% python3 -q
>>> import numpy as np
>>> np.set_printoptions(suppress=True, linewidth=120)
>>> mat = np.loadtxt("m.csv", delimiter=",")
>>> mat
array([[-0.9, -1.9, -2.8, -1.7, -1.9, -1.8,  1.6, -0.2,  1.3, -2.1, -1. , -1. ],
       [ 2.2, -0.5,  0.9, -1.7,  0.8,  4.4, -0.9, -1.3,  1.5,  0.7,  0.5,  1. ],
       [-0.2, -0.1,  2.8, -0.8,  0.1, -0.2,  0. , -0.7,  0.2,  0.6,  0.2, -0.6],
       [-0.9,  2.3,  0.4,  1.7, -1.2, -1.8,  0.3, -0.2, -0.3, -0.7, -0.6,  1.1],
       [ 0. , -0.1, -1.4,  1.8,  0.3,  0.1,  1.2, -1.7, -2. , -1.3, -0.8, -0.7],
       [-1.9,  0.2,  0.5, -0.6,  0.1, -4. ,  0. , -1.4,  0.8, -0.2,  0.3,  0.4],
       [ 1.2, -2.2, -0.2, -1.7,  0.2,  2.4,  0.1,  1.2, -1. ,  2. , -0.8,  0.9],
       [ 0.1, -1.5,  0.1, -0.5, -1.5,  0.1,  0.2, -1. ,  1.7,  1.1,  0.4, -1. ],
       [ 0.5, -1.3,  0. , -0.1,  0.8,  1.2,  1.6, -1. , -1.1, -0.5, -1.1, -1.9],
       [ 2.3, -1.1, -1. , -0.4,  0.2,  4.8, -2. , -0.2,  0.1, -2.1, -1.8, -0.7],
       [ 1.5,  0.2,  0.2,  1. , -0.8,  3. , -0.6, -0.1, -0.6,  0.6,  1.3,  0.2],
       [-0.6, -0.8, -1.1, -0.9, -2.3, -1.2,  1.8,  0. ,  1.1,  0.5, -0.3,  0.2],
       [-2.6,  0. , -0.2,  0.2,  1.3, -5.3,  0.7,  0.4, -0.2, -0.7,  1.2, -0.8],
       [-0.4,  0.7, -0.2,  0.2,  0. , -0.9,  0. , -1.5, -1.3, -1. ,  2.4, -0.5],
       [-1.4, -0.7,  1.1, -1.4,  0.6, -2.9, -0.8,  1.9,  1.6, -0.8,  0.7,  0.1],
       [-0.8, -2. , -1.8, -2.3, -0.5, -1.7, -0.6, -0.5, -1.1, -2.2,  0.9,  0.1],
       [ 0.4,  1.1,  1.7, -0.7,  0.1,  0.7, -0.6,  0.8, -0.9,  0.6, -0.5,  0.9],
       [-1. , -0.1,  0.1,  0.3,  0.5, -2. ,  1.5, -0.8,  0.6, -0.7,  0.2,  0.8],
       [ 0.9, -0.6,  0.8,  1.1, -0.2,  1.9,  0.4,  0.8,  0.7,  0.9, -0.5, -0.8],
       [ 0.9,  0.4,  1.6, -1. , -0.2,  1.8, -1.2, -0.6, -0.5, -0.4, -0.7, -0.2],
       [-1.4,  0.1,  0.9,  0.5,  1.3, -2.7, -0.2,  0.7,  0.4,  0.3,  0. ,  1.6],
       [ 1.4,  0.7, -0.8, -0.3, -0.7,  3. ,  1.6, -0.5,  2. ,  0.5,  0.8, -1.8],
       [ 1.3,  0.5,  0.8, -1.2,  0. ,  2.6,  0. , -1.3, -1.1,  0.6, -0.4,  0.5],
       [ 1.2, -0.3, -0.1, -0.8, -0.8,  2.3, -2.3,  1.2, -0.7, -0.1, -0.3, -0.6],
       [ 1.8,  1. ,  1.9, -0.2, -0.8,  3.7, -1. , -0.5,  1.7,  1.2,  0. ,  0.5],
       [-0.2, -1.1,  2.1, -1. ,  1. , -0.3, -0.9, -0.1, -0.4,  0.5, -0.5,  3. ],
       [ 0. ,  0. ,  0.7,  3.1,  0.5, -0.1,  1.2,  0.4, -2.2, -0.7, -0.6,  0.1],
       [-1.7,  1.1,  2.5,  1.1,  0.1, -3.5, -0.1, -0.4, -0.5,  0.8,  0.4, -0.7],
       [ 0.9,  0.6,  0.6,  0.1, -1.3,  1.8, -0.7,  1.2, -0.2,  0. , -0.3, -0.6],
       [-1.5, -0.6,  0.2, -1. ,  2.8, -3.1, -0.3,  0.7,  1.2,  0.2, -1.2,  0.4],
       [ 1.8, -1.3, -1.4, -0.2, -0.3,  3.6, -0.6,  0.8,  2. , -0.2, -0.6, -1.2],
       [ 0.1,  0.3,  1.2, -0.9, -0.5,  0.1,  0.7, -0.2, -1.2, -1.4, -0.3,  0.1],
       [ 2.2,  0.1, -0.3, -1.1, -0.8,  4.3, -0.8, -0.9,  0.5, -0.4,  0.7,  0.6],
       [ 2.5, -0.2, -0.3, -0.5, -1.2,  5.2,  0.3, -0.9,  0.7,  1. , -0.4,  0.2],
       [-0.6,  0.4, -1.6,  0.8,  1.4, -1.2, -0.1,  0.8, -2.1, -1. ,  0. ,  1. ],
       [ 0.3,  1.8,  1.9,  0.9, -0.7,  0.5, -0.3, -0.2, -0.6,  0.3, -0.2,  0.6],
       [ 1.4, -1.4,  0.3,  0.1,  1.2,  2.9, -0.6,  0.4,  1.9, -1.4,  1.5,  0.1],
       [ 0.2,  1.8,  0.1, -0.1, -0.8,  0.4,  1.6,  0. , -0.9,  1. , -0.1,  2.7],
       [-0.4, -1.4, -1.5, -0.5, -0.4, -0.8, -0.4, -1. ,  0. ,  0.1, -0.8,  0.6],
       [-0.4, -2.1, -0.1,  0.5,  0.6, -0.7, -1. , -2.2, -1.1, -0.1,  0.7, -1.1]])
>>> x0 = np.array([2, 0, -2, 1, -2, 3, 1, -1, 1, -3, -3, 2])
>>> target = mat @ x0
>>> beta, lr = np.zeros(12), 1 / np.linalg.norm(mat, 2) ** 2
>>> for i in range(200):
...     beta -= lr * mat.T @ (mat @ beta - target)
...     if i % 50 == 0: print(i, round(np.linalg.norm(mat @ beta - target), 1))
... 
0 30.9
50 1.3
100 0.2
150 0.1
>>> beta.round(1) + 0
array([ 1.5,  0. , -2. ,  1. , -2. ,  3.2,  1. , -1. ,  1. , -3. , -3. ,  2. ])
>>> np.round(np.linalg.cond(mat), 1)
np.float64(84.0)
